In [1]: import numpy as np

In [2]: np.set_printoptions(suppress=True, linewidth=100)

In [3]: def rnd(a):
   ...:     return np.round(a, 2) + 0
   ...: 

In [4]: arr = np.array([[-0.1, 0.6, -1.0, 0.4, 1.3],
   ...:     [0.3, -0.9, 0.9, -0.5, -0.5],
   ...:     [0.7, 1.1, -0.7, -0.5, -0.5],
   ...:     [0.1, -0.4, -1.1, 0.6, -0.1],
   ...:     [-0.6, -1.8, -0.1, 0.9, 1.7]])

In [5]: rng = np.random.default_rng(35)

In [6]: arr[2] = arr[4] + 0.3 * rng.normal(size=5)

In [7]: print(rnd(arr))
[[-0.1   0.6  -1.    0.4   1.3 ]
 [ 0.3  -0.9   0.9  -0.5  -0.5 ]
 [-0.94 -1.57  0.25  1.12  2.13]
 [ 0.1  -0.4  -1.1   0.6  -0.1 ]
 [-0.6  -1.8  -0.1   0.9   1.7 ]]

In [8]: vec = np.array([-5, 0, -5, 5, 2])

In [9]: a = np.maximum(arr @ vec, 0)

In [10]: rnd(np.maximum(arr @ (3 * vec), 0))
Out[10]: array([30.3 ,  0.  , 40.06, 23.4 , 34.2 ])

In [11]: rnd(np.tanh(arr @ vec))
Out[11]: array([ 1., -1.,  1.,  1.,  1.])

In [12]: t3 = np.stack([arr, 4 * arr, arr[::-1]])

In [13]: np.linalg.matrix_rank(t3.reshape(3, -1))
Out[13]: np.int64(2)

In [14]: rnd(np.einsum("bij,cij->bc", t3, t3))
Out[14]: 
array([[ 23.71,  94.83,  10.82],
       [ 94.83, 379.34,  43.27],
       [ 10.82,  43.27,  23.71]])

In [15]: t3.shape
Out[15]: (3, 5, 5)

In [16]: print(rnd(np.linalg.det(t3)))
[  -0.34 -350.93   -0.34]

In [17]: np.linalg.matrix_rank(t3)
Out[17]: array([5, 5, 5])

In [18]: J = np.load("case17.npy")

In [19]: J
Out[19]: 
array([[-2,  0,  0,  0,  0],
       [ 0,  0,  0,  0,  0],
       [ 0,  0,  1,  0,  0],
       [ 0,  0,  0,  3,  0],
       [ 0,  0,  0,  0, -3]])

In [20]: np.linalg.cond(J) > 100
Out[20]: np.True_

In [21]: [round(float(x), 2) for x in np.linalg.svd(J, compute_uv=False)[:3]]
Out[21]: [3.0, 3.0, 2.0]

In [22]: W1 = np.array([[-7, 1, 9, 7, -2],
    ...:     [-4, 3, 5, -9, -7],
    ...:     [0, -5, 4, 7, 1],
    ...:     [-7, 1, 5, -2, -6],
    ...:     [7, 0, 8, -5, 1]])

In [23]: coef = np.array([0, 1, 2, 2, 2])

In [24]: act = np.maximum(J @ W1 + coef, 0)

In [25]: np.linalg.matrix_rank(act)
Out[25]: np.int64(5)

In [26]: act
Out[26]: 
array([[14,  0,  0,  0,  6],
       [ 0,  1,  2,  2,  2],
       [ 0,  0,  6,  9,  3],
       [ 0,  4, 17,  0,  0],
       [ 0,  1,  0, 17,  0]])

In [27]: C = np.array([[2, 1, 2], [2, 1, 1], [1, 0, 2], [2, 0, 0], [1, 2, 0]])

In [28]: (act @ C).round(6).argmax(axis=1)
Out[28]: array([0, 0, 0, 2, 0])

In [29]: vec = np.array([1, 1, 0, 1, 0])

In [30]: y = act @ vec

In [31]: print(y)
[14  3  9  4 18]

In [32]: rnd(np.linalg.solve(act.T, act[3]))
Out[32]: array([0., 0., 0., 1., 0.])

In [33]: rnd(np.linalg.solve(act, 3 * y))
Out[33]: array([3., 3., 0., 3., 0.])

In [34]: E = np.eye(5, dtype=int)[rng.permutation(5)] * np.array([3, 4, 2, 4, -2])

In [35]: print(E)
[[ 0  0  2  0  0]
 [ 3  0  0  0  0]
 [ 0  4  0  0  0]
 [ 0  0  0  0 -2]
 [ 0  0  0  4  0]]

In [36]: P = np.triu(np.array([[1, 3, -2, -3, -2],
    ...:     [3, -3, -2, -3, -3],
    ...:     [3, 1, -2, -1, 2],
    ...:     [-3, 2, -1, 3, 3],
    ...:     [-1, -1, 0, 2, -3]]), 1) + np.eye(5)

In [37]: Y = P @ J @ np.linalg.inv(P)

In [38]: np.linalg.matrix_rank(Y)
Out[38]: np.int64(4)

In [39]: P @ J - J @ P
Out[39]: 
array([[  0.,   6.,  -6., -15.,   2.],
       [  0.,   0.,  -2.,  -9.,   9.],
       [  0.,   0.,   0.,  -2.,  -8.],
       [  0.,   0.,   0.,   0., -18.],
       [  0.,   0.,   0.,   0.,   0.]])

In [40]: print(rnd(np.linalg.det(Y)))
0.0

In [41]: Y
Out[41]: 
array([[ -2.,   6.,   6.,   9., -19.],
       [  0.,   0.,  -2., -11.,  46.],
       [  0.,   0.,   1.,  -2.,  -2.],
       [  0.,   0.,   0.,   3., -18.],
       [  0.,   0.,   0.,   0.,  -3.]])

In [42]: np.trace(Y), np.trace(J)
Out[42]: (np.float64(-1.0), np.int64(-1))

In [43]: np.abs(np.diag(np.linalg.qr(Y)[1])) > 1e-9
Out[43]: array([ True, False,  True,  True,  True])

In [44]: np.linalg.lstsq(Y[:-1].T, Y[-1])[2]
Out[44]: np.int32(4)

In [45]: print(np.unique(Y.round(6), axis=0).shape)
(5, 5)

In [46]: print(rnd(Y @ np.linalg.pinv(Y) @ Y))
[[ -2.   6.   6.   9. -19.]
 [  0.   0.  -2. -11.  46.]
 [  0.   0.   1.  -2.  -2.]
 [  0.   0.   0.   3. -18.]
 [  0.   0.   0.   0.  -3.]]

In [47]: rnd(np.trace(np.linalg.pinv(Y) @ Y))
Out[47]: np.float64(4.0)

In [48]: try:
    ...:     np.linalg.inv(Y)
    ...: except np.linalg.LinAlgError as e:
    ...:     print(repr(e))
    ...: 
LinAlgError('Singular matrix')

In [49]: f = np.array([2, 0])

In [50]: np.polyval(f, E[2])
Out[50]: array([0, 8, 0, 0, 0])

In [51]: np.cross(E[2, :3], E[4, :3])
Out[51]: array([0, 0, 0])

In [52]: np.correlate(E[2], E[4], "full")
Out[52]: array([ 0,  0, 16,  0,  0,  0,  0,  0,  0])

In [53]: f = np.array([3, -1, 3]) + 0.5

In [54]: m1 = np.eye(3) - 2 * np.outer(f, f) / (f @ f)

In [55]: rnd(m1)
Out[55]: 
array([[ 0.01,  0.14, -0.99],
       [ 0.14,  0.98,  0.14],
       [-0.99,  0.14,  0.01]])

In [56]: vec = np.array([2, 3, 1])

In [57]: print([p for p in range(1, 25) if np.allclose(np.linalg.matrix_power(m1, p), np.eye(3))])
[2, 4, 6, 8, 10, 12, 14, 16, 18, 20, 22, 24]

In [58]: print(rnd(np.abs(np.linalg.eigvals(m1))))
[1. 1. 1.]

In [59]: rnd(np.sort(np.abs(np.degrees(np.angle(np.linalg.eigvals(m1))))))
Out[59]: array([  0.,   0., 180.])

In [60]: Y = np.linalg.invert(m1)
---------------------------------------------------------------------------
AttributeError                            Traceback (most recent call last)
Cell In[60], line 1
----> 1 Y = np.linalg.invert(m1)

AttributeError: module 'numpy.linalg' has no attribute 'invert'

In [61]: Y = np.linalg.inv(m1)

In [62]: rnd(np.linalg.det(m1) * Y)
Out[62]: 
array([[-0.01, -0.14,  0.99],
       [-0.14, -0.98, -0.14],
       [ 0.99, -0.14, -0.01]])

In [63]: (np.abs(Y) > 1e-9).astype(int)
Out[63]: 
array([[1, 1, 1],
       [1, 1, 1],
       [1, 1, 1]])

In [64]: rnd(np.linalg.cond(m1))
Out[64]: np.float64(1.0)

In [65]: rnd(Y)
Out[65]: 
array([[ 0.01,  0.14, -0.99],
       [ 0.14,  0.98,  0.14],
       [-0.99,  0.14,  0.01]])

In [66]: q, evecs = np.linalg.qr(m1[:, :2])[0], np.linalg.qr(m1[:, 2:])[0]

In [67]: sig = np.linalg.svd(q.T @ evecs, compute_uv=False)

In [68]: print(rnd(np.linalg.norm(q @ q.T - evecs @ evecs.T, 2)))
1.0

In [69]: M = np.load("arr.npy")

In [70]: rnd(M)
Out[70]: 
array([[-0.74,  1.04, -2.71],
       [-0.96,  0.95, -2.68],
       [-2.7 , -1.22,  0.5 ],
       [ 1.27,  1.55, -2.23],
       [ 0.94, -0.96,  2.68],
       [-1.91,  0.41, -2.28],
       [-2.32,  0.08, -1.9 ],
       [ 2.14,  1.49, -1.47],
       [-1.8 ,  0.48, -2.35],
       [ 2.15, -0.23,  2.08],
       [-1.85, -1.54,  1.79],
       [-2.56, -1.33,  0.83],
       [ 1.81,  1.54, -1.83],
       [-1.69, -1.55,  1.93],
       [-2.85, -0.81, -0.48],
       [ 1.96, -0.37,  2.24],
       [-0.49, -1.43,  2.59],
       [-2.71, -1.21,  0.46],
       [-0.93,  0.96, -2.68],
       [ 1.62, -0.6 ,  2.45],
       [-0.55, -1.45,  2.57],
       [-1.53,  0.65, -2.49],
       [ 1.73,  1.55, -1.9 ],
       [ 0.52,  1.44, -2.58],
       [-1.55,  0.64, -2.49],
       [-2.78, -1.12,  0.22],
       [ 0.31,  1.39, -2.64]])

In [71]: Uu, sig, Vt = np.linalg.svd(M)

In [72]: np.argmax(sig[:-1] / (sig[1:] + 1e-6)) + 1
Out[72]: np.int64(2)

In [73]: Y = Uu[:, :2] @ np.diag(sig[:2]) @ Vt[:2]

In [74]: rnd(Y)
Out[74]: 
array([[-0.74,  1.04, -2.71],
       [-0.96,  0.95, -2.68],
       [-2.7 , -1.22,  0.5 ],
       [ 1.27,  1.55, -2.23],
       [ 0.94, -0.96,  2.68],
       [-1.91,  0.41, -2.28],
       [-2.32,  0.08, -1.9 ],
       [ 2.14,  1.49, -1.47],
       [-1.8 ,  0.48, -2.35],
       [ 2.15, -0.23,  2.08],
       [-1.85, -1.54,  1.79],
       [-2.56, -1.33,  0.83],
       [ 1.81,  1.54, -1.83],
       [-1.69, -1.55,  1.93],
       [-2.85, -0.81, -0.48],
       [ 1.96, -0.37,  2.24],
       [-0.49, -1.43,  2.59],
       [-2.71, -1.21,  0.46],
       [-0.93,  0.96, -2.68],
       [ 1.62, -0.6 ,  2.45],
       [-0.55, -1.45,  2.57],
       [-1.53,  0.65, -2.49],
       [ 1.73,  1.55, -1.9 ],
       [ 0.52,  1.44, -2.58],
       [-1.55,  0.64, -2.49],
       [-2.78, -1.12,  0.22],
       [ 0.31,  1.39, -2.64]])

In [75]: rnd(np.abs(M - Y).max())
Out[75]: np.float64(0.0)

In [76]: np.linalg.matrix_rank(M, rtol=0.05)
Out[76]: np.int64(2)
